>>> import numpy as np
>>> from numpy import linalg as LA
>>> np.set_printoptions(precision=3, suppress=True, linewidth=200)
>>> J = np.array([[0.6, -0.5, -0.6, 0.7],
...     [0.1, -1.1, -0.8, 0.4],
...     [-0.7, 0.5, 0.1, -1.3]])
>>> J[:, 1] *= 20
>>> J
array([[  0.6, -10. ,  -0.6,   0.7],
       [  0.1, -22. ,  -0.8,   0.4],
       [ -0.7,  10. ,   0.1,  -1.3]])
>>> print(LA.cond(J) > 100)
False
>>> LA.matrix_rank(J, rtol=0.1)
np.int64(1)
>>> T = np.stack([J, 2 * J, J[::-1]])
>>> LA.matrix_rank(T)
array([3, 3, 3])
>>> LA.matrix_rank(T.reshape(3, -1))
np.int64(2)
>>> out = np.array([[-2, 1, -5, -2], [-6, -4, -3, 9], [9, 9, 3, 6], [-2, 5, -1, -3]])
>>> F = np.triu(out)
>>> F
array([[-2,  1, -5, -2],
       [ 0, -4, -3,  9],
       [ 0,  0,  3,  6],
       [ 0,  0,  0, -3]])
>>> rng = np.random.default_rng(153)
>>> z = rng.permutation(4)
>>> z
array([0, 2, 3, 1])
>>> out = F[z][:, z]
>>> np.trace(out)
np.int64(-6)
>>> print(np.allclose(out, F))
False
>>> A = np.loadtxt("sample4.csv", delimiter=",")
>>> print(A)
[[ 7.245  3.724  1.614]
 [ 7.176  3.999  2.181]
 [ 7.125  4.522  2.314]
 [ 7.203  3.974  2.378]
 [ 0.719 -2.282 -7.824]
 [ 1.115 -3.295 -7.793]
 [ 0.735 -2.631 -8.558]
 [ 0.829 -2.792 -8.084]
 [ 7.993 -2.024 -2.991]
 [ 7.733 -1.971 -3.319]
 [ 8.348 -2.283 -3.2  ]
 [ 7.619 -2.068 -3.308]]
>>> O, V = LA.qr(A[:, :1])[0], LA.qr(A[:, 1:])[0]
>>> sig = LA.svd(O.T @ V, compute_uv=False)
>>> sig
array([0.539])
>>> round(float(LA.norm(O @ O.T - V @ V.T, 2)), 3)
1.0
>>> np.degrees(np.arccos(sig.clip(0, 1)))
array([57.407])
>>> z = A[:, 0] > np.median(A[:, 0])
>>> r0 = A[z].mean(axis=0) - A[~z].mean(axis=0)
>>> ((A - A.mean(axis=0)) @ r0 > 0).astype(int)
array([1, 1, 1, 1, 0, 0, 0, 0, 1, 1, 1, 1])
>>> out = np.c_[A[:, :1] @ np.array([[-2]]), np.array([1, 2, 0, 1, 0, 1, 3, 0, 1, 0, 2, 1])]
>>> print(out)
[[-14.49    1.   ]
 [-14.352   2.   ]
 [-14.25    0.   ]
 [-14.406   1.   ]
 [ -1.438   0.   ]
 [ -2.23    1.   ]
 [ -1.47    3.   ]
 [ -1.658   0.   ]
 [-15.986   1.   ]
 [-15.466   0.   ]
 [-16.696   2.   ]
 [-15.238   1.   ]]
>>> np.round(LA.lstsq(A, out[:, 0])[0], 3) + 0
array([-2.,  0.,  0.])
>>> np.round(LA.norm(out - A @ LA.lstsq(A, out)[0], axis=0), 3) + 0
array([0.   , 3.131])
>>> LA.matrix_rank(out)
np.int64(2)
